% python3 -q
>>> import numpy as np
>>> np.set_printoptions(precision=3, suppress=True, linewidth=160)
>>> arr = np.load("block9.npy")
>>> print(arr)
[[ 0.  2. -1.  1.]
 [ 2.  0.  0.  0.]
 [-1.  0.  0.  0.]
 [ 1.  0.  0.  0.]]
>>> B = arr / np.linalg.norm(arr, axis=1, keepdims=True)
>>> cov = B @ B.T
>>> print(np.argwhere(np.triu(np.abs(cov) > 0.95, 1)))
[[1 2]
 [1 3]
 [2 3]]
>>> print((cov - 2 * np.eye(4)).round(6).argmax(axis=1))
[1 3 0 1]
>>> print(cov[0])
[1. 0. 0. 0.]
>>> A = np.loadtxt("layer5.csv", delimiter=",")
>>> print(A)
[[5. 5.]
 [5. 5.]]
>>> Uu, s, VT = np.linalg.svd(A)
>>> vecs = VT[:(s > 1e-8).sum()]
>>> rng = np.random.default_rng(2661)
>>> x0 = A[1] + 2 * A[0] + rng.integers(2) * np.eye(2)[1]
>>> print(x0)
[15. 16.]
>>> print(np.linalg.matrix_rank(np.vstack([A, x0])))
2
>>> print(vecs.T @ vecs)
[[0.5 0.5]
 [0.5 0.5]]
>>> print(np.diag(vecs.T @ vecs))
[0.5 0.5]
>>> print(np.round(np.trace(np.linalg.pinv(A) @ A), 3))
1.0
>>> print(A @ np.linalg.pinv(A) @ A)
[[5. 5.]
 [5. 5.]]
>>> print(np.abs(np.diag(np.linalg.qr(A)[1])) > 1e-9)
[ True False]
>>> print(np.linalg.lstsq(A[:-1].T, A[-1])[2])
1
>>> print(A.mean(axis=0))
[5. 5.]
>>> print(np.diff(A, axis=0))
[[0. 0.]]
>>> print(A.shape)
(2, 2)
>>> print(A - A[0])
[[0. 0.]
 [0. 0.]]
>>> print(round(float(np.linalg.norm(A)), 3))
10.0
>>> print(np.abs(A).max())
5.0
>>> print(np.count_nonzero(A))
4
>>> print(np.round(np.linalg.svd(A, compute_uv=False), 3) + 0)
[10.  0.]
>>> P = np.triu(np.array([[5, 5], [4, 2]]), 1) + np.eye(2)
>>> B = P @ A @ np.linalg.inv(P)
>>> print(P @ A - A @ P)
[[ 25.   0.]
 [  0. -25.]]
>>> print(np.round(np.poly(B), 3) + 0)
[  1. -10.   0.]
>>> print(np.linalg.matrix_rank(B))
1
>>> print(B)
[[  30. -120.]
 [   5.  -20.]]
>>> print(np.trace(B), np.trace(A))
10.0 10.0
>>> E = np.array([[-3, 0, 0, 0], [-1, -3, 3, -2], [-1, -3, 0, -2], [-1, -2, -2, 3]])
>>> print(E)
[[-3  0  0  0]
 [-1 -3  3 -2]
 [-1 -3  0 -2]
 [-1 -2 -2  3]]
>>> Uu, s, VT = np.linalg.svd(E, full_matrices=False)
>>> print(np.abs(VT[0]))
[0.27  0.63  0.47  0.556]
>>> print(np.abs(Uu[:, 0]).round(6).argmax())
1
>>> print(s)
[5.869 4.419 2.681 1.682]
>>> print(round(float(np.sqrt((s ** 2).sum())), 3), round(np.linalg.norm(E), 3))
8.0 8.0
>>> print(np.cumsum(s ** 2) / np.sum(s ** 2))
[0.538 0.843 0.956 1.   ]
>>> print(s / s[0])
[1.    0.753 0.457 0.287]
>>> T = np.stack([E, 3 * E, E[::-1]])
>>> print(np.linalg.matrix_rank(T))
[4 4 4]
>>> print((T @ E.T).shape)
(3, 4, 4)
>>> print(np.einsum("bij,cij->bc", T, T))
[[ 64 192  34]
 [192 576 102]
 [ 34 102  64]]
>>> K = np.loadtxt("out17.csv", delimiter=",")
>>> print(K)
[[ 1.8    0.6    1.3    1.5    0.6    0.9  ]
 [-0.2    0.9   -0.7    0.8    1.     0.6  ]
 [ 0.     0.9   -1.2   -0.9   -1.     1.4  ]
 [-0.5   -1.    -0.5   -0.8   -2.    -1.4  ]
 [ 1.998  0.26   1.409  1.774  0.38   0.788]
 [ 1.1    1.2   -2.4    0.4    0.6    1.3  ]]
>>> T = np.stack([K, 2 * K, K[::-1]])
>>> print(np.linalg.matrix_rank(T))
[6 6 6]
>>> print((T @ K.T).shape)
(3, 6, 6)
>>> print(np.linalg.det(T))
[  5.353 342.584  -5.353]
>>> print(T.shape)
(3, 6, 6)
>>> B = np.array([[2, 2], [2, 1], [2, 2], [2, 2]])
>>> print(E @ B)
[[ -6  -6]
 [ -6  -3]
 [-12  -9]
 [ -4  -2]]
>>> print(np.vstack([E, B.T]).shape)
(6, 4)
>>> print(np.einsum("ik,kj->ij", E, B))
[[ -6  -6]
 [ -6  -3]
 [-12  -9]
 [ -4  -2]]
>>> print(np.einsum("ik,kj->ji", E, B))
[[ -6  -6 -12  -4]
 [ -6  -3  -9  -2]]
>>> Q, vecs = np.linalg.qr(K[:, :4])[0], np.linalg.qr(K[:, 4:])[0]
>>> s = np.linalg.svd(Q.T @ vecs, compute_uv=False)
>>> print(np.degrees(np.arccos(s.clip(0, 1))))
[ 6.103 32.759]
>>> cov = K.T @ K
>>> print(np.linalg.matrix_rank(cov))
6
>>> print(np.linalg.eigvalsh(cov)[::-1])
[24.807 15.196  4.431  1.924  0.365  0.024]
>>> lab = rng.permutation(4)
>>> print(lab)
[2 0 1 3]
>>> B = E[lab][:, lab]
>>> print(B)
[[ 0 -1 -3 -2]
 [ 0 -3  0  0]
 [ 3 -1 -3 -2]
 [-2 -1 -2  3]]
>>> print(np.trace(B))
-3
>>> print(np.sort(np.abs(np.linalg.eigvals(B))))
[3.    3.059 3.059 4.167]
>>> F = np.array([[0, 1, -3, -4], [-1, 0, -2, 0], [3, 2, 0, -2], [4, 0, 2, 0]])
>>> rank = np.linalg.matrix_rank(arr)
>>> print(rank)
2
>>> null = np.linalg.svd(arr)[2][rank:].T
>>> print(np.allclose(arr @ null, 0))
True
>>> print(np.linalg.matrix_rank(arr.T @ arr), np.linalg.matrix_rank(arr @ arr.T))
2 2
>>> lab = rng.permutation(4)
>>> print(lab)
[3 2 0 1]
>>> B = F[lab][:, lab]
>>> print(np.round(np.linalg.det(B), 3), np.round(np.linalg.det(F[lab]), 3))
36.0 -36.0
>>> print(np.allclose(B, F))
False
>>> print(np.trace(B))
0
>>> print(np.sort(np.abs(np.linalg.eigvals(B))))
[1.046 1.046 5.736 5.736]
>>> W0 = np.load("a.npy")
>>> print(W0)
[[3. 0. 2.]
 [0. 3. 0.]
 [2. 0. 3.]]
>>> # equal to its transpose
>>> vals, vecs = np.linalg.eigh(W0)
>>> x0 = np.array([1, 2, 0])
>>> print(np.linalg.eigvalsh(W0[1:, 1:]))
[3. 3.]
>>> print(vecs * np.maximum(vals, 0) @ vecs.T)
[[3. 0. 2.]
 [0. 3. 0.]
 [2. 0. 3.]]
>>> print(x0 @ W0 @ x0)
15.0
>>> print(vecs * np.sqrt(vals) @ vecs.T)
[[1.618 0.    0.618]
 [0.    1.732 0.   ]
 [0.618 0.    1.618]]
>>> print(np.abs(W0).sum(axis=1).max(), np.abs(vals).max())
5.0 5.0
>>> print(x0 @ W0 @ x0 / (x0 @ x0), round(vals[0], 3), vals[-1])
3.0 1.0 5.0
>>> print((np.sign(vecs[:, -1].round(6)) == np.sign(vecs[0, -1].round(6))).astype(int))
[1 0 1]
>>> lab = rng.permutation(3)
>>> print(lab)
[1 2 0]
>>> B = W0[lab][:, lab]
>>> print(np.allclose(B, W0))
False
>>> print(np.sort(np.abs(np.linalg.eigvals(B))))
[1. 3. 5.]
>>> print(np.trace(B))
9.0
>>> vals, vecs = np.linalg.eig(W0)
>>> print(np.sort(np.linalg.eigvals(np.linalg.inv(W0))))
[0.2   0.333 1.   ]
>>> print(np.sort(np.linalg.eigvals(W0.T)))
[1. 3. 5.]
>>> print(np.round(W0 @ vecs[:, 0] - vals[0] * vecs[:, 0], 3) + 0)
[0. 0. 0.]
>>> print(arr - arr[0])
[[ 0.  0.  0.  0.]
 [ 2. -2.  1. -1.]
 [-1. -2.  1. -1.]
 [ 1. -2.  1. -1.]]
>>> print(arr.sum(axis=1))
[ 2.  2. -1.  1.]
>>> print(arr.mean(axis=0))
[ 0.5   0.5  -0.25  0.25]
>>> print(np.unravel_index(np.abs(arr).argmax(), arr.shape))
(np.int64(0), np.int64(1))
>>> print(np.abs(arr).max())
2.0
